$ ipython --no-banner

In [1]: import numpy as np

In [2]: np.set_printoptions(suppress=True, linewidth=140)

In [3]: def tidy(a):
   ...:     return np.round(a, 2) + 0
   ...: 

In [4]: A = np.array([[0.8, 0.8, -0.5, 0.6],
   ...:     [0.5, -0.1, -2.0, -1.8],
   ...:     [-0.9, 1.4, -1.6, 0.3],
   ...:     [0.9, -2.5, -1.3, 0.4]])

In [5]: A[:, 3] *= 3

In [6]: tidy(A)
Out[6]: 
array([[ 0.8,  0.8, -0.5,  1.8],
       [ 0.5, -0.1, -2. , -5.4],
       [-0.9,  1.4, -1.6,  0.9],
       [ 0.9, -2.5, -1.3,  1.2]])

In [7]: proj = np.triu(np.array([[1, 1, 4, 0], [0, 7, 6, 8], [2, 9, 2, 0], [7, 4, 8, 8]]), 1) + np.eye(4)

In [8]: out = proj @ A @ np.linalg.inv(proj)

In [9]: tidy(np.poly(out))
Out[9]: array([  1.  ,  -0.3 , -14.28, -29.31,  56.21])

In [10]: np.linalg.matrix_rank(out)
Out[10]: np.int64(4)

In [11]: tidy(np.linalg.det(out))
Out[11]: np.float64(56.21)

In [12]: tidy(out)
Out[12]: 
array([[ -2.3,   8.6, -51.3, -68.8],
       [  2.3, -14. ,  52.8, 121.6],
       [ -0.9,   2.3, -11.8, -17.5],
       [  0.9,  -3.4,  15.5,  28.4]])

In [13]: tidy(np.trace(out)), tidy(np.trace(A))
Out[13]: (np.float64(0.3), np.float64(0.3))

In [14]: x0 = np.array([2, 0, 0, -3])

In [15]: a = np.maximum(A @ x0, 0)

In [16]: tidy(a)
Out[16]: array([ 0. , 17.2,  0. ,  0. ])

In [17]: np.flatnonzero(a > 1e-9)
Out[17]: array([1])

In [18]: tidy(np.tanh(A @ x0))
Out[18]: array([-1.  ,  1.  , -1.  , -0.95])

In [19]: tidy(A.T @ a)
Out[19]: array([  8.6 ,  -1.72, -34.4 , -92.88])

In [20]: tidy((A + A.T) / 2)
Out[20]: 
array([[ 0.8 ,  0.65, -0.7 ,  1.35],
       [ 0.65, -0.1 , -0.3 , -3.95],
       [-0.7 , -0.3 , -1.6 , -0.2 ],
       [ 1.35, -3.95, -0.2 ,  1.2 ]])

In [21]: np.allclose(A, A.T)
Out[21]: False
